$ ipython --no-banner

In [1]: import numpy as np

In [2]: import numpy.linalg as la

In [3]: np.set_printoptions(suppress=True, linewidth=160)

In [4]: tidy = lambda a: np.round(a, 2) + 0

In [5]: J = np.loadtxt("out17.csv", delimiter=",")

In [6]: J
Out[6]: 
array([[-0.36,  0.53, -0.58,  0.42,  1.11,  0.58, -0.66, -0.19,  0.71],
       [-0.66,  0.18, -1.38, -0.56,  0.8 ,  0.62, -0.64, -0.38, -0.06],
       [-1.05,  0.65, -2.05, -0.28,  1.84,  1.19, -1.28, -0.59,  0.53],
       [-1.53,  0.94, -2.99, -0.42,  2.67,  1.73, -1.86, -0.86,  0.76],
       [-2.67,  1.16, -5.41, -1.54,  3.91,  2.75, -2.9 , -1.52,  0.5 ],
       [ 0.93, -0.89,  1.69, -0.28, -2.12, -1.23,  1.36,  0.51, -1.01],
       [ 0.36,  0.47,  0.98,  1.26,  0.45, -0.02, -0.06,  0.23,  1.01]])

In [7]: rng = np.random.default_rng(8791)

In [8]: M2 = J + rng.integers(-2, 3, (7, 2)) @ rng.integers(-2, 3, (2, 9))

In [9]: print(tidy(M2))
[[-2.36  3.53 -4.58 -0.58  0.11  0.58 -2.66  2.81  4.71]
 [-0.66  2.18 -5.38 -2.56  0.8   4.62 -2.64  3.62  3.94]
 [-1.05  1.65 -4.05 -1.28  1.84  3.19 -2.28  1.41  2.53]
 [ 2.47 -5.06  5.01  1.58  4.67  1.73  2.14 -6.86 -7.24]
 [-6.67  5.16 -9.41 -1.54  1.91 -1.25 -4.9   0.48  4.5 ]
 [ 2.93 -3.89  5.69  0.72 -1.12 -1.23  3.36 -2.49 -5.01]
 [ 0.36 -0.53  2.98  2.26  0.45 -2.02  0.94 -1.77 -0.99]]

In [10]: print(la.matrix_rank(M2 - J, tol=1e-8))
2

In [11]: tidy(np.trace(la.pinv(J) @ J))
Out[11]: np.float64(2.0)

In [12]: tidy(J @ la.pinv(J) @ J)
Out[12]: 
array([[-0.36,  0.53, -0.58,  0.42,  1.11,  0.58, -0.66, -0.19,  0.71],
       [-0.66,  0.18, -1.38, -0.56,  0.8 ,  0.62, -0.64, -0.38, -0.06],
       [-1.05,  0.65, -2.05, -0.28,  1.84,  1.19, -1.28, -0.59,  0.53],
       [-1.53,  0.94, -2.99, -0.42,  2.67,  1.73, -1.86, -0.86,  0.76],
       [-2.67,  1.16, -5.41, -1.54,  3.91,  2.75, -2.9 , -1.52,  0.5 ],
       [ 0.93, -0.89,  1.69, -0.28, -2.12, -1.23,  1.36,  0.51, -1.01],
       [ 0.36,  0.47,  0.98,  1.26,  0.45, -0.02, -0.06,  0.23,  1.01]])

In [13]: print(la.lstsq(J[:-1].T, J[-1])[2])
2
